$ python3 -q
>>> import numpy as np
>>> from numpy import linalg as LA
>>> np.set_printoptions(suppress=True, linewidth=140)
>>> W0 = np.loadtxt("m.csv", delimiter=",")
>>> W0
array([[ 0.,  0.,  0.,  0.,  0.,  0.],
       [ 0., -3.,  0.,  0.,  0.,  0.],
       [ 0.,  0., -5.,  0.,  0.,  0.],
       [ 0.,  0.,  0., -5.,  0.,  0.],
       [ 0.,  0.,  0.,  0.,  1.,  0.],
       [ 0.,  0.,  0.,  0.,  0., -2.]])
>>> vec = np.array([4, 1, 5, 1, 5, 3])
>>> (W0 * vec).sum(axis=1)
array([  0.,  -3., -25.,  -5.,   5.,  -6.])
>>> np.sign((W0 @ vec).round(6))
array([ 0., -1., -1., -1.,  1., -1.])
>>> np.einsum("ij,j->i", W0, vec)
array([  0.,  -3., -25.,  -5.,   5.,  -6.])
>>> W0 @ W0
array([[ 0.,  0.,  0.,  0.,  0.,  0.],
       [ 0.,  9.,  0.,  0.,  0.,  0.],
       [ 0.,  0., 25.,  0.,  0.,  0.],
       [ 0.,  0.,  0., 25.,  0.,  0.],
       [ 0.,  0.,  0.,  0.,  1.,  0.],
       [ 0.,  0.,  0.,  0.,  0.,  4.]])
>>> (W0 != 0).astype(int)
array([[0, 0, 0, 0, 0, 0],
       [0, 1, 0, 0, 0, 0],
       [0, 0, 1, 0, 0, 0],
       [0, 0, 0, 1, 0, 0],
       [0, 0, 0, 0, 1, 0],
       [0, 0, 0, 0, 0, 1]])
>>> round(LA.det(W0), 1)
np.float64(0.0)
>>> np.flatnonzero(LA.matrix_power((W0 != 0) + (W0.T != 0) + np.eye(6), 6)[1])
array([1])
>>> C = np.array([[2, 2, -3, 2, 2, -2, -3], [1, 3, 2, -2, 0, -1, 3]])
>>> data = np.repeat(C, 28 // 2, axis=0)
>>> rng = np.random.default_rng(254)
>>> data = data + 0.1 * rng.normal(size=data.shape)
>>> data.round(1) + 0
array([[ 2.1,  2. , -3.2,  2. ,  1.9, -2.1, -3. ],
       [ 2. ,  2. , -3.1,  1.9,  1.9, -2. , -3. ],
       [ 2. ,  2.1, -3.1,  1.9,  2.1, -2.1, -3.2],
       [ 1.8,  1.8, -3. ,  1.9,  2.1, -1.9, -3.1],
       [ 2. ,  2. , -3. ,  1.9,  2. , -2. , -3.2],
       [ 2.1,  2. , -3. ,  2. ,  1.9, -2. , -2.9],
       [ 2.2,  1.8, -2.6,  1.9,  2.2, -2. , -3. ],
       [ 2. ,  2.1, -3. ,  1.9,  1.9, -2.1, -2.9],
       [ 2. ,  1.9, -3.1,  2. ,  2. , -2.1, -3.2],
       [ 2.2,  2. , -3. ,  2. ,  2. , -2.1, -3. ],
       [ 2. ,  1.9, -3.2,  2.1,  2. , -2. , -2.8],
       [ 2.1,  2. , -3. ,  2. ,  1.8, -2.1, -3.1],
       [ 2.1,  2. , -2.9,  1.9,  2. , -2. , -3.1],
       [ 2. ,  2.1, -3. ,  2.1,  1.9, -2.1, -2.9],
       [ 0.9,  2.9,  2. , -1.9,  0. , -1.2,  3.1],
       [ 1. ,  3.2,  2. , -2.2,  0. , -1.1,  3. ],
       [ 1. ,  3. ,  2.1, -2. ,  0. , -0.9,  3. ],
       [ 1. ,  3.1,  2. , -2. ,  0. , -0.9,  3.1],
       [ 1. ,  2.9,  1.9, -2.1, -0.1, -1. ,  3.1],
       [ 1. ,  3.1,  2.1, -2.1,  0. , -1.1,  3. ],
       [ 1. ,  2.9,  2. , -2. ,  0. , -1.2,  3. ],
       [ 1. ,  3.1,  2. , -2.1, -0.2, -1. ,  3. ],
       [ 1.1,  2.9,  2. , -1.9,  0. , -0.9,  2.9],
       [ 1. ,  3. ,  1.9, -2.1, -0.1, -1.2,  3. ],
       [ 0.9,  2.9,  2.1, -2. ,  0.1, -0.9,  3. ],
       [ 1. ,  2.8,  1.9, -2. ,  0. , -1.1,  3. ],
       [ 1.1,  2.9,  2.1, -1.8, -0.1, -1. ,  3. ],
       [ 0.9,  2.9,  2. , -2.1,  0. , -0.9,  3. ]])
>>> lab = data[:, 2] > np.median(data[:, 2])
>>> f = data[lab].mean(axis=0) - data[~lab].mean(axis=0)
>>> (((data - data.mean(axis=0)) @ f > 0) == lab).mean()
np.float64(1.0)
>>> np.argsort(-np.abs(f).round(6), kind="stable")
array([6, 2, 3, 4, 0, 5, 1])
>>> other = np.c_[data[:, :1] @ np.array([[-2]]), np.array([-3, -2, 0, 3, -2, -1, -1, 2, 0, -3, 0, -3, 2, 1, 1, 0, -2, 2, 0, 1, 2, -1, 2, -3, 1, 0, -1, -2])]
>>> other.round(1)
array([[-4.1, -3. ],
       [-4. , -2. ],
       [-3.9,  0. ],
       [-3.7,  3. ],
       [-4.1, -2. ],
       [-4.1, -1. ],
       [-4.3, -1. ],
       [-4. ,  2. ],
       [-4. ,  0. ],
       [-4.5, -3. ],
       [-4.1,  0. ],
       [-4.2, -3. ],
       [-4.2,  2. ],
       [-4.1,  1. ],
       [-1.9,  1. ],
       [-1.9,  0. ],
       [-2.1, -2. ],
       [-2.1,  2. ],
       [-2. ,  0. ],
       [-2.1,  1. ],
       [-2. ,  2. ],
       [-2. , -1. ],
       [-2.1,  2. ],
       [-1.9, -3. ],
       [-1.8,  1. ],
       [-2. ,  0. ],
       [-2.3, -1. ],
       [-1.9, -2. ]])
>>> np.round(LA.norm(other - data @ LA.lstsq(data, other)[0], axis=0), 1) + 0
array([0. , 7.1])
>>> LA.matrix_rank(other)
np.int64(2)
>>> vec = np.array([-2, 2])
>>> target = other @ vec
>>> np.round(LA.solve(other.T @ other, other.T @ target), 1)
array([-2.,  2.])
>>> target = target + 0.1 * rng.normal(size=28)
>>> target.round(1) + 0
array([ 2.2,  4. ,  7.8, 13.3,  4.1,  6.2,  6.8, 12.1,  7.9,  3.1,  8.1,  2.4, 12.5, 10.1,  5.8,  3.9,  0. ,  8. ,  4.1,  6.4,  8. ,  2.1,
        8.4, -2.1,  5.7,  4.2,  2.6, -0.2])
>>> b, *_ = LA.lstsq(other, target)
>>> [round(float(LA.norm(LA.solve(other.T @ other + lam * np.eye(2), other.T @ target))), 2) for lam in (0, 1, 10, 100)]
[2.84, 2.82, 2.61, 1.64]
>>> F = np.load("case2.npy")
>>> F
array([[ 1,  3,  2,  6,  5,  1,  0,  8,  1,  8,  3,  1],
       [ 9,  9,  3,  4,  5,  5,  9,  2,  7,  3,  2,  9],
       [ 7,  1,  6,  8,  2,  6,  8,  6,  1,  1,  0,  3],
       [ 1,  3,  1,  6,  2,  6,  3,  1,  8,  7,  3,  0],
       [ 2,  9,  5,  0,  4,  5,  9,  5,  4,  9,  7,  8],
       [ 6,  0,  1,  2,  0,  6,  2,  0,  3,  3,  3,  0],
       [ 5,  9,  7,  2,  4,  7,  6,  6,  7,  6,  4,  8],
       [ 5,  6,  6,  4,  8,  5,  4,  0,  6,  7,  8,  6],
       [ 1,  9,  7,  2,  6,  1,  1,  8,  7,  5,  1,  2],
       [ 4,  1,  5,  5,  2,  7,  4,  9,  3,  3,  6,  9],
       [ 8,  4,  6,  6,  6,  9,  2,  5,  5,  2,  3,  2],
       [ 0,  1,  6,  5,  9,  0,  9,  6,  1,  2,  9,  1],
       [ 7,  9,  7,  1,  9,  7,  6,  8,  2,  5,  5,  0],
       [-8, -6, -1,  2,  0, -4, -9,  6, -6,  5,  1, -8]])
>>> vec = np.array([3, -2, 0, 2, -1, 1, 3, -5, 1, 4, -2, -5])
>>> target = F @ vec
>>> target
array([-13,   4,  23,  47, -23,  43, -25,   8, -38, -50,   9, -18,  -7, -17])
>>> np.round(LA.lstsq(F, target)[0], 1) + 0
array([ 3., -2.,  0.,  2., -1.,  1.,  3., -5.,  1.,  4., -2., -5.])
>>> target = target + 0.1 * rng.normal(size=14)
>>> target.round(1)
array([-13. ,   4.1,  23. ,  47. , -22.9,  43. , -25. ,   7.9, -37.8, -50. ,   9. , -18.2,  -6.9, -16.9])
>>> b, *_ = LA.lstsq(F, target)
>>> [round(float(LA.norm(LA.solve(F.T @ F + lam * np.eye(12), F.T @ target))), 2) for lam in (0, 1, 10, 100)]
[9.94, 9.6, 8.39, 4.77]
>>> other = np.c_[F[:, :1] @ np.array([[1]]), np.array([1, 9, 5, 0, -4, -3, -1, -2, 1, -6, 7, 0, 5, 0])]
>>> other
array([[ 1,  1],
       [ 9,  9],
       [ 7,  5],
       [ 1,  0],
       [ 2, -4],
       [ 6, -3],
       [ 5, -1],
       [ 5, -2],
       [ 1,  1],
       [ 4, -6],
       [ 8,  7],
       [ 0,  0],
       [ 7,  5],
       [-8,  0]])
>>> np.round(LA.lstsq(F, other[:, 0])[0], 1) + 0
array([1., 0., 0., 0., 0., 0., 0., 0., 0., 0., 0., 0.])
>>> np.round(LA.norm(other - F @ LA.lstsq(F, other)[0], axis=0), 1) + 0
array([0. , 4.9])
>>> P = other @ LA.solve(other.T @ other, other.T)
>>> LA.matrix_rank(np.eye(14) - P)
np.int64(12)
>>> np.trace(P)
np.float64(2.0)
>>> other = F / np.sqrt((F ** 2).mean(axis=1, keepdims=True))
>>> LA.matrix_rank(other) == LA.matrix_rank(F)
np.True_
>>> other[1].round(1)
array([1.4, 1.4, 0.5, 0.6, 0.8, 0.8, 1.4, 0.3, 1.1, 0.5, 0.3, 1.4])
>>> LA.cond(F) > 100
np.True_
>>> [round(float(x), 1) for x in LA.svd(F, compute_uv=False)[:3]]
[59.1, 22.3, 15.1]
>>> np.round(np.abs(LA.svd(F)[2][-1]), 1) + 0
array([0. , 0.5, 0. , 0.4, 0.5, 0.1, 0.1, 0. , 0.2, 0.3, 0.4, 0.1])
>>> round(LA.norm(F, 2) / LA.norm(F), 1)
np.float64(0.9)
>>> np.argsort(-LA.norm(F, axis=0).round(6), kind="stable")[:3]
array([1, 6, 7])
>>> LA.matrix_rank(F, rtol=0.1)
np.int64(8)
>>> round(np.log10(LA.cond(F)))
3
>>> m1 = np.loadtxt("run2.csv", delimiter=",")
>>> m1.round(1)
array([[0.5, 0. , 0. , 0.5, 0. ],
       [0.5, 0.5, 0. , 0. , 0. ],
       [0.2, 0.2, 0.5, 0. , 0. ],
       [0. , 0. , 0. , 1. , 0. ],
       [0. , 0.5, 0. , 0. , 0.5]])
>>> vec = np.array([1, 2, 3, 1, 2])
>>> target = m1 @ vec
>>> b, lr = np.zeros(5), 1 / LA.norm(m1, 2) ** 2
>>> for i in range(6):
...     b -= lr * m1.T @ (m1 @ b - target)
...     if i % 1 == 0: print(i, round(LA.norm(m1 @ b - target), 1))
... 
0 1.3
1 0.9
2 0.7
3 0.6
4 0.5
5 0.5
>>> b.round(1)
array([1.1, 2.4, 2. , 1. , 1.4])
>>> m1.sum(axis=1)
array([1., 1., 1., 1., 1.])
>>> np.round(LA.matrix_power(m1, 100), 1) + 0
array([[0., 0., 0., 1., 0.],
       [0., 0., 0., 1., 0.],
       [0., 0., 0., 1., 0.],
       [0., 0., 0., 1., 0.],
       [0., 0., 0., 1., 0.]])
>>> pr = np.eye(5)[4]
>>> for _ in range(5):
...     pr = pr @ m1
...     print(pr.round(1))
... 
[0.  0.5 0.  0.  0.5]
[0.2 0.5 0.  0.  0.2]
[0.4 0.4 0.  0.1 0.1]
[0.4 0.2 0.  0.3 0.1]
[0.3 0.2 0.  0.5 0. ]
>>> U, sig, vt = LA.svd(m1, full_matrices=False)
>>> U.shape, sig.shape, vt.shape
((5, 5), (5,), (5, 5))
>>> sig.round(1)
array([1.2, 1. , 0.6, 0.4, 0.2])
>>> def softmax(z):
...     e = np.exp(z - z.max(axis=-1, keepdims=True))
...     return e / e.sum(axis=-1, keepdims=True)
... 
>>> np.round(softmax(m1).sum(axis=1), 1)
array([1., 1., 1., 1., 1.])
>>> np.round(softmax(m1[3] + -2), 1)
array([0.1, 0.1, 0.1, 0.4, 0.1])
>>> np.round(softmax(m1[3]), 1)
array([0.1, 0.1, 0.1, 0.4, 0.1])
>>> att = m1 @ m1.T / np.sqrt(5)
>>> softmax(att).round(6).argmax(axis=1)
array([0, 1, 2, 3, 4])
>>> np.round(softmax(att)[3] @ m1, 1)
array([0.2, 0.2, 0.1, 0.4, 0.1])
>>> w, vecs = LA.eig(m1)
>>> np.round(np.sort(LA.eigvals(m1.T)), 1)
array([0.5, 0.5, 0.5, 0.5, 1. ])
>>> round(float(np.prod(w)), 1)
0.1
>>> np.round(np.sort(LA.eigvals(m1 @ m1)), 1)
array([0.2, 0.2, 0.2, 0.2, 1. ])
>>> w
array([0.5, 0.5, 0.5, 0.5, 1. ])
>>> E = np.array([[-3.0, 1.0, 0.0, 0.0, 0.0, 0.0],
...     [0.0, -3.0, 1.0, 0.0, 0.0, 0.0],
...     [0.0, 0.0, -3.0, 1.0, 0.0, 0.0],
...     [0.0, 0.0, 0.0, -3.0, 1.0, 0.0],
...     [0.0, 0.0, 0.0, 0.0, -3.0, 1.0],
...     [0.0, 0.0, 0.0, 0.0, 0.0, -3.0]])
>>> other = np.array([[6, 3, 6],
...     [-4, 1, 2],
...     [1, -8, -9],
...     [-2, 1, 2],
...     [8, -7, 1],
...     [-6, -8, 8]])
>>> np.einsum("ij,ij->i", E, E)
array([10., 10., 10., 10., 10.,  9.])
>>> LA.matrix_rank(E @ other)
np.int64(3)
>>> np.einsum("ik,kj->ji", E, other)
array([[-22.,  13.,  -5.,  14., -30.,  18.],
       [ -8., -11.,  25., -10.,  13.,  24.],
       [-16., -15.,  29.,  -5.,   5., -24.]])
>>> LA.matrix_rank(np.vstack([E, other.T]))
np.int64(6)
>>> M = np.loadtxt("data.csv", delimiter=",")
>>> M
array([[0., 0., 1., 1., 0., 1., 0., 2., 3., 3.],
       [3., 0., 0., 1., 1., 0., 1., 0., 2., 3.],
       [3., 3., 0., 0., 1., 1., 0., 1., 0., 2.],
       [2., 3., 3., 0., 0., 1., 1., 0., 1., 0.],
       [0., 2., 3., 3., 0., 0., 1., 1., 0., 1.],
       [1., 0., 2., 3., 3., 0., 0., 1., 1., 0.],
       [0., 1., 0., 2., 3., 3., 0., 0., 1., 1.],
       [1., 0., 1., 0., 2., 3., 3., 0., 0., 1.],
       [1., 1., 0., 1., 0., 2., 3., 3., 0., 0.],
       [0., 1., 1., 0., 1., 0., 2., 3., 3., 0.]])
>>> t = np.radians(120)
>>> R = np.eye(10)
>>> R[3, 3] = R[1, 1] = np.cos(t)
>>> R[3, 1], R[1, 3] = -np.sin(t), np.sin(t)
>>> R.round(1)
array([[ 1. ,  0. ,  0. ,  0. ,  0. ,  0. ,  0. ,  0. ,  0. ,  0. ],
       [ 0. , -0.5,  0. ,  0.9,  0. ,  0. ,  0. ,  0. ,  0. ,  0. ],
       [ 0. ,  0. ,  1. ,  0. ,  0. ,  0. ,  0. ,  0. ,  0. ,  0. ],
       [ 0. , -0.9,  0. , -0.5,  0. ,  0. ,  0. ,  0. ,  0. ,  0. ],
       [ 0. ,  0. ,  0. ,  0. ,  1. ,  0. ,  0. ,  0. ,  0. ,  0. ],
       [ 0. ,  0. ,  0. ,  0. ,  0. ,  1. ,  0. ,  0. ,  0. ,  0. ],
       [ 0. ,  0. ,  0. ,  0. ,  0. ,  0. ,  1. ,  0. ,  0. ,  0. ],
       [ 0. ,  0. ,  0. ,  0. ,  0. ,  0. ,  0. ,  1. ,  0. ,  0. ],
       [ 0. ,  0. ,  0. ,  0. ,  0. ,  0. ,  0. ,  0. ,  1. ,  0. ],
       [ 0. ,  0. ,  0. ,  0. ,  0. ,  0. ,  0. ,  0. ,  0. ,  1. ]])
>>> other = M @ R.T
>>> np.allclose(LA.norm(M, axis=1), LA.norm(other, axis=1))
True
>>> np.round(LA.svd(M, compute_uv=False), 1), np.round(LA.svd(other, compute_uv=False), 1)
(array([11. ,  5.1,  5.1,  4.9,  4.9,  3. ,  2.9,  2.9,  1.1,  1.1]), array([11. ,  5.1,  5.1,  4.9,  4.9,  3. ,  2.9,  2.9,  1.1,  1.1]))
>>> np.round(np.abs(other - M).max(axis=0), 1)
array([0. , 4.5, 0. , 6.2, 0. , 0. , 0. , 0. , 0. , 0. ])
>>> np.allclose(M @ M.T, other @ other.T)
True
>>> np.round(LA.det(R), 1), np.trace(R)
(np.float64(1.0), np.float64(7.0))
